In [1]: import numpy as np

In [2]: np.set_printoptions(precision=4, suppress=True, linewidth=160)

In [3]: mat = np.load("test19.npy")

In [4]: print(mat)
[[ 0.0015 -0.0232 -0.0108  0.0139  0.0015  0.0263 -0.0015]
 [-0.0232  0.3478  0.1623 -0.2087 -0.0232 -0.3941  0.0232]
 [-0.0108  0.1623  0.0757 -0.0974 -0.0108 -0.1839  0.0108]
 [ 0.0139 -0.2087 -0.0974  0.1252  0.0139  0.2365 -0.0139]
 [ 0.0015 -0.0232 -0.0108  0.0139  0.0015  0.0263 -0.0015]
 [ 0.0263 -0.3941 -0.1839  0.2365  0.0263  0.4467 -0.0263]
 [-0.0015  0.0232  0.0108 -0.0139 -0.0015 -0.0263  0.0015]]

In [5]: round(np.trace(np.linalg.pinv(mat) @ mat), 4)
Out[5]: np.float64(1.0)

In [6]: np.linalg.lstsq(mat[:-1].T, mat[-1])[2]
Out[6]: np.int32(1)

In [7]: np.allclose(mat[:-1].T @ np.linalg.lstsq(mat[:-1].T, mat[-1])[0], mat[-1])
Out[7]: True

In [8]: X = np.array([[1, -1], [1, 0], [1, 1], [1, 2], [1, 3], [1, 4]])

In [9]: Uu, sv, VT = np.linalg.svd(X, full_matrices=False)

In [10]: print(np.abs(VT[0]))
[0.307  0.9517]

In [11]: round(np.sqrt((sv ** 2).sum()), 4), round(float(np.linalg.norm(X)), 4)
Out[11]: (np.float64(6.0828), 6.0828)

In [12]: np.round(VT @ VT.T, 4) + 0
Out[12]: 
array([[1., 0.],
       [0., 1.]])

In [13]: np.allclose(Uu * sv @ VT, X)
Out[13]: True

In [14]: np.cumsum(sv ** 2) / np.sum(sv ** 2)
Out[14]: array([0.9163, 1.    ])

In [15]: print((sv > 1e-8).sum())
2

In [16]: Uu.shape, sv.shape, VT.shape
Out[16]: ((6, 2), (2,), (2, 2))

In [17]: proj = X @ np.linalg.solve(X.T @ X, X.T)

In [18]: np.round(np.linalg.eigvalsh(proj), 4) + 0
Out[18]: array([0., 0., 0., 0., 1., 1.])

In [19]: np.trace(proj)
Out[19]: np.float64(2.0)

In [20]: r0 = np.array([2, 1, 1, 0, 3, 1, 0])

In [21]: F = np.array([np.roll(r0, i) for i in range(7)])

In [22]: F
Out[22]: 
array([[2, 1, 1, 0, 3, 1, 0],
       [0, 2, 1, 1, 0, 3, 1],
       [1, 0, 2, 1, 1, 0, 3],
       [3, 1, 0, 2, 1, 1, 0],
       [0, 3, 1, 0, 2, 1, 1],
       [1, 0, 3, 1, 0, 2, 1],
       [1, 1, 0, 3, 1, 0, 2]])

In [23]: vec = np.array([-2, 3, -2, 3, -1, 2, 1])

In [24]: target = F @ vec

In [25]: b, lr = np.zeros(7), 1 / np.linalg.norm(F, 2) ** 2

In [26]: for i in range(250):
    ...:     b -= lr * F.T @ (F @ b - target)
    ...:     if i % 50 == 0: print(i, round(np.linalg.norm(F @ b - target), 4))
    ...: 
0 13.9972
50 0.3673
100 0.2394
150 0.1561
200 0.1017

In [27]: b
Out[27]: array([-1.956 ,  3.0432, -1.9901,  2.9691, -1.0484,  1.9705,  1.0116])
